In [1]: import numpy as np

In [2]: np.set_printoptions(suppress=True, linewidth=140)

In [3]: rng = np.random.default_rng(272)

In [4]: lab = rng.integers(0, 3, 5)

In [5]: M = (lab[:, None] == lab) * -3 + np.eye(5)

In [6]: print(M)
[[-2.  0. -3.  0. -3.]
 [ 0. -2.  0. -3.  0.]
 [-3.  0. -2.  0. -3.]
 [ 0. -3.  0. -2.  0.]
 [-3.  0. -3.  0. -2.]]

In [7]: w, evecs = np.linalg.eigh(M)

In [8]: print(np.unique(w.round(6) + 0, return_counts=True)[1])
[1 1 3]

In [9]: print((w > 1e-8).sum(), (w < -1e-8).sum())
3 2

In [10]: print(np.round(evecs.T @ evecs, 2) + 0)
[[1. 0. 0. 0. 0.]
 [0. 1. 0. 0. 0.]
 [0. 0. 1. 0. 0.]
 [0. 0. 0. 1. 0.]
 [0. 0. 0. 0. 1.]]

In [11]: print(np.round(evecs @ np.diag(w) @ evecs.T, 2) + 0)
[[-2.  0. -3.  0. -3.]
 [ 0. -2.  0. -3.  0.]
 [-3.  0. -2.  0. -3.]
 [ 0. -3.  0. -2.  0.]
 [-3.  0. -3.  0. -2.]]

In [12]: M2 = M / np.sqrt((M ** 2).mean(axis=1, keepdims=True))

In [13]: print(M2[0].round(2))
[-0.95  0.   -1.43  0.   -1.43]

In [14]: print(np.round(np.linalg.norm(M2, axis=1), 2))
[2.24 2.24 2.24 2.24 2.24]

In [15]: print(np.round(M - M.mean(axis=1, keepdims=True), 2))
[[-0.4  1.6 -1.4  1.6 -1.4]
 [ 1.  -1.   1.  -2.   1. ]
 [-1.4  1.6 -0.4  1.6 -1.4]
 [ 1.  -2.   1.  -1.   1. ]
 [-1.4  1.6 -1.4  1.6 -0.4]]

In [16]: print(round(np.linalg.eigvals(M).sum().real, 2))
-10.0

In [17]: print(np.einsum("ij,ji->", M, M))
92.0

In [18]: W1 = np.array([[0, 2, 0], [0, 2, 2], [2, 0, 0], [2, 0, 2], [2, 1, 1]])

In [19]: b = np.array([3, 5, 1])

In [20]: hid = np.maximum(M @ W1 + b, 0)

In [21]: print(np.linalg.matrix_rank(hid))
1

In [22]: print(hid)
[[0. 0. 0.]
 [0. 1. 0.]
 [0. 0. 0.]
 [0. 0. 0.]
 [0. 0. 0.]]

In [23]: W2 = np.array([[-2, -2, 2], [2, -1, 0], [-2, -1, 1]])

In [24]: print((hid @ W2).round(6).argmax(axis=1))
[0 0 0 0 0]

In [25]: f = np.array([3, 3, 2, 3, 1])

In [26]: M2 = M + np.outer(f, np.eye(5)[1])

In [27]: print(np.linalg.matrix_rank(np.linalg.inv(M2) - np.linalg.inv(M), tol=1e-8))
1

In [28]: print(round(float(np.linalg.det(M2) / np.linalg.det(M)), 2), round(float(1 + np.linalg.solve(M, f)[1]), 2))
0.4 0.4

In [29]: M2 = np.array([[2, -7, -8],
    ...:     [3, -7, -2],
    ...:     [-3, 9, -8],
    ...:     [-7, 7, -6],
    ...:     [-4, 4, 7],
    ...:     [-1, 9, 2],
    ...:     [8, -9, 3]])

In [30]: W2 = np.array([[-2, -2, 1, -1, -2, 2, 0, -3, -3],
    ...:     [0, -1, 0, -2, -1, 3, -2, -2, 3],
    ...:     [0, -3, 0, -2, 2, 3, 0, 3, -2]])

In [31]: feats = M2 @ W2

In [32]: print(feats)
[[ -4  27   2  28 -13 -41  14 -16 -11]
 [ -6   7   3  15  -3 -21  14  -1 -26]
 [  6  21  -3   1 -19  -3 -18 -33  52]
 [ 14  25  -7   5  -5 -11 -14 -11  54]
 [  8 -17  -4 -18  18  25  -8  25  10]
 [  2 -13  -1 -21  -3  31 -18  -9  26]
 [-16 -16   8   4  -1  -2  18   3 -57]]

In [33]: print(np.linalg.matrix_rank(feats, rtol=0.1))
3

In [34]: print([round(float(x), 2) for x in np.linalg.svd(feats, compute_uv=False)[:3]])
[118.19, 94.15, 35.89]
